$ python3 -q
>>> import numpy as np
>>> np.set_printoptions(precision=3, suppress=True, linewidth=160, floatmode="fixed")
>>> K = np.loadtxt("dump.csv", delimiter=",")
>>> K
array([[-5.000,  0.000, -3.000],
       [ 0.000, -3.000,  0.000],
       [ 0.000,  0.000, -3.000]])
>>> x0 = np.array([-5, -3, -2])
>>> rhs = K @ x0
>>> b, lr = np.zeros(3), 1 / np.linalg.norm(K, 2) ** 2
>>> for i in range(15):
...     b -= lr * K.T @ (K @ b - rhs)
...     if i % 5 == 0: print(i, round(np.linalg.norm(K @ b - rhs), 3))
... 
0 7.51
5 2.118
10 0.667
>>> np.round(np.linalg.cond(K), 3)
np.float64(2.46)
>>> b
array([-4.936, -2.955, -2.080])
>>> other = np.linalg.inv(K)
>>> (np.abs(other) > 1e-9).astype(int)
array([[1, 0, 1],
       [0, 1, 0],
       [0, 0, 1]])
>>> other
array([[-0.200, -0.000,  0.200],
       [-0.000, -0.333, -0.000],
       [-0.000, -0.000, -0.333]])
>>> round(np.linalg.slogdet(K)[0], 3)
np.float64(-1.0)
>>> np.round(np.linalg.det(K) * np.linalg.det(other), 3)
np.float64(1.0)
>>> x0 = np.array([-1, -1, -2])
>>> K @ np.ones(3)
array([-8.000, -3.000, -3.000])
>>> (K @ x0).argmax()
np.int64(0)
>>> (K * x0).sum(axis=1)
array([11.000,  3.000,  6.000])
>>> np.linalg.norm(K @ x0) <= np.linalg.norm(K, 2) * np.linalg.norm(x0) + 1e-9
np.True_
>>> K @ (2 * x0)
array([22.000,  6.000, 12.000])
>>> np.flatnonzero(np.linalg.matrix_power((K != 0) + (K.T != 0) + np.eye(3), 3)[2])
array([0, 2])
>>> K @ K
array([[25.000,  0.000, 24.000],
       [ 0.000,  9.000,  0.000],
       [ 0.000,  0.000,  9.000]])
>>> (np.linalg.matrix_power((K != 0) + (K.T != 0) + np.eye(3), 3) > 0).astype(int)
array([[1, 0, 1],
       [0, 1, 0],
       [1, 0, 1]])
>>> (K != 0).astype(int)
array([[1, 0, 1],
       [0, 1, 0],
       [0, 0, 1]])
>>> F = np.load("w.npy")
>>> F
array([[-0.235, -0.080, -0.197],
       [ 0.119,  0.040,  0.100],
       [ 0.744,  0.310,  0.664],
       [-0.119, -0.040, -0.100],
       [-0.947, -0.537, -0.905],
       [ 0.537,  0.197,  0.462],
       [ 0.686,  0.273,  0.604],
       [ 0.958,  0.565,  0.922],
       [-0.537, -0.197, -0.462],
       [-0.537, -0.197, -0.462],
       [-0.867, -0.414, -0.800],
       [-0.894, -0.446, -0.834],
       [ 0.537,  0.197,  0.462],
       [ 0.345,  0.119,  0.291],
       [ 0.867,  0.414,  0.800],
       [-0.793, -0.345, -0.716],
       [ 0.617,  0.235,  0.537],
       [-0.834, -0.380, -0.762],
       [ 0.990,  0.706,  0.976],
       [-0.537, -0.197, -0.462],
       [-0.915, -0.478, -0.862],
       [-0.744, -0.310, -0.664],
       [ 0.867,  0.414,  0.800],
       [-0.894, -0.446, -0.834],
       [-0.933, -0.508, -0.885],
       [-0.947, -0.537, -0.905],
       [ 0.000,  0.000,  0.000],
       [-0.998, -0.821, -0.994],
       [-0.744, -0.310, -0.664],
       [ 0.834,  0.380,  0.762],
       [-0.744, -0.310, -0.664],
       [ 0.345,  0.119,  0.291],
       [ 0.834,  0.380,  0.762]])
>>> G = np.cov(F, rowvar=False)
>>> round(float(np.corrcoef(F[:, 0], F[:, 2])[0, 1]), 3)
0.999
>>> F.std(axis=0)
array([0.725, 0.374, 0.670])
>>> np.round(np.linalg.eigvalsh(G)[::-1], 3) + 0
array([1.143, 0.006, 0.000])
>>> np.median(F, axis=0)
array([-0.235, -0.080, -0.197])
